$ python -q
>>> import numpy as np
>>> np.set_printoptions(suppress=True, linewidth=160)
>>> feats = np.array([[1, -1, 1, -1, -1, 1, -1, 1],
...     [1, 1, 1, 1, -1, -1, -1, -1],
...     [1, 1, -1, -1, -1, -1, 1, 1]])
>>> A2 = np.array([[-1, 2, 0],
...     [-1, -3, 0],
...     [2, 2, -3],
...     [1, 2, 2],
...     [1, 0, -2],
...     [-2, 3, 2],
...     [-3, 0, -3],
...     [-2, 3, -2]])
>>> feats @ A2
array([[-1, 11,  0],
       [ 7, -3,  4],
       [-9, -5, -4]])
>>> np.linalg.matrix_rank(feats @ A2)
np.int64(3)
>>> np.einsum("ij,ij->i", feats, feats)
array([8, 8, 8])
>>> np.vstack([feats, A2.T]).shape
(6, 8)
>>> np.einsum("ij->j", feats)
array([ 3,  1,  1, -1, -3, -1, -1,  1])
>>> np.einsum("ik,kj->ij", feats, A2)
array([[-1, 11,  0],
       [ 7, -3,  4],
       [-9, -5, -4]])
>>> A2.T @ feats.T
array([[-1,  7, -9],
       [11, -3, -5],
       [ 0,  4, -4]])
>>> W = np.array([[1, 3, 2],
...     [1, 0, 1],
...     [2, 3, 0],
...     [3, 2, 3],
...     [0, 1, 0],
...     [1, 3, 3],
...     [3, 2, 1],
...     [0, 3, 3]])
>>> c = np.array([2, -5, -2])
>>> act = np.maximum(feats @ W + c, 0)
>>> (act > 0).astype(int)
array([[0, 1, 1],
       [1, 0, 0],
       [1, 0, 0]])
>>> Z = np.array([[7, -1, -6], [9, -3, -7], [2, -6, -1]])
>>> act @ Z
array([[ 20, -12, -15],
       [ 35,  -5, -30],
       [  7,  -1,  -6]])
>>> A2 = feats[0, 0] * feats[1:] - np.outer(feats[1:, 0], feats[0])
>>> A2
array([[ 0,  2,  0,  2,  0, -2,  0, -2],
       [ 0,  2, -2,  0,  0, -2,  2,  0]])
>>> np.flatnonzero(~A2.round(6).any(axis=1))
array([], dtype=int64)
>>> r0, g = feats[2], feats[0]
>>> r0 @ r0
np.int64(8)
>>> r0 @ g
np.int64(0)
>>> pr = (r0 @ g) / (r0 @ r0) * r0
>>> np.linalg.matrix_rank(np.outer(r0, g))
np.int64(1)
>>> g - pr
array([ 1., -1.,  1., -1., -1.,  1., -1.,  1.])
>>> np.outer(r0, g)
array([[ 1, -1,  1, -1, -1,  1, -1,  1],
       [ 1, -1,  1, -1, -1,  1, -1,  1],
       [-1,  1, -1,  1,  1, -1,  1, -1],
       [-1,  1, -1,  1,  1, -1,  1, -1],
       [-1,  1, -1,  1,  1, -1,  1, -1],
       [-1,  1, -1,  1,  1, -1,  1, -1],
       [ 1, -1,  1, -1, -1,  1, -1,  1],
       [ 1, -1,  1, -1, -1,  1, -1,  1]])
>>> (g - pr) @ r0
np.float64(0.0)
>>> rng = np.random.default_rng(25)
>>> A2 = feats + rng.integers(-2, 3, (3, 2)) @ rng.integers(-2, 3, (2, 8))
>>> A2
array([[ 1, -3, -1,  3,  1,  3,  3, -1],
       [ 1, -3, -5,  1,  1, -3,  1,  1],
       [ 1,  1,  0,  3,  0,  2,  4, -2]])
>>> A2 - feats
array([[ 0, -2, -2,  4,  2,  2,  4, -2],
       [ 0, -4, -6,  0,  2, -2,  2,  2],
       [ 0,  0,  1,  4,  1,  3,  3, -3]])
>>> np.linalg.matrix_rank(A2 - feats, tol=1e-8)
np.int64(2)
>>> np.abs(A2 - feats).sum(axis=1)
array([18, 18, 15])
>>> m1 = np.loadtxt("layer11.csv", delimiter=",")
>>> m1
array([[11., -2.,  0.],
       [ 7., -6., -4.],
       [11., -2.,  0.],
       [ 7., -6., -4.]])
>>> left, sigma, Vh = np.linalg.svd(m1, full_matrices=False)
>>> np.round(np.abs(Vh[0]), 2)
array([0.91, 0.38, 0.18])
>>> sigma.round(2) + 0
array([20.14,  6.81,  0.  ])
>>> np.round(Vh @ Vh.T, 2) + 0
array([[1., 0., 0.],
       [0., 1., 0.],
       [0., 0., 1.]])
>>> np.round(np.cumsum(sigma ** 2) / np.sum(sigma ** 2), 2)
array([0.9, 1. , 1. ])
>>> np.round(sigma / sigma[0], 2) + 0
array([1.  , 0.34, 0.  ])
>>> np.round(left.T @ m1 @ Vh.T, 2) + 0
array([[20.14,  0.  ,  0.  ],
       [ 0.  ,  6.81,  0.  ],
       [ 0.  ,  0.  ,  0.  ]])
>>> A2 = m1 / np.linalg.norm(m1, axis=1, keepdims=True)
>>> G = A2 @ A2.T
>>> G.round(2)
array([[1.  , 0.79, 1.  , 0.79],
       [0.79, 1.  , 0.79, 1.  ],
       [1.  , 0.79, 1.  , 0.79],
       [0.79, 1.  , 0.79, 1.  ]])
>>> (np.abs(G) > 0.9).astype(int)
array([[1, 0, 1, 0],
       [0, 1, 0, 1],
       [1, 0, 1, 0],
       [0, 1, 0, 1]])
>>> np.round(np.linalg.norm(A2, axis=1), 2)
array([1., 1., 1., 1.])
>>> np.argwhere(np.triu(np.abs(G) > 0.95, 1))
array([[0, 2],
       [1, 3]])
>>> G[1].round(2)
array([0.79, 1.  , 0.79, 1.  ])
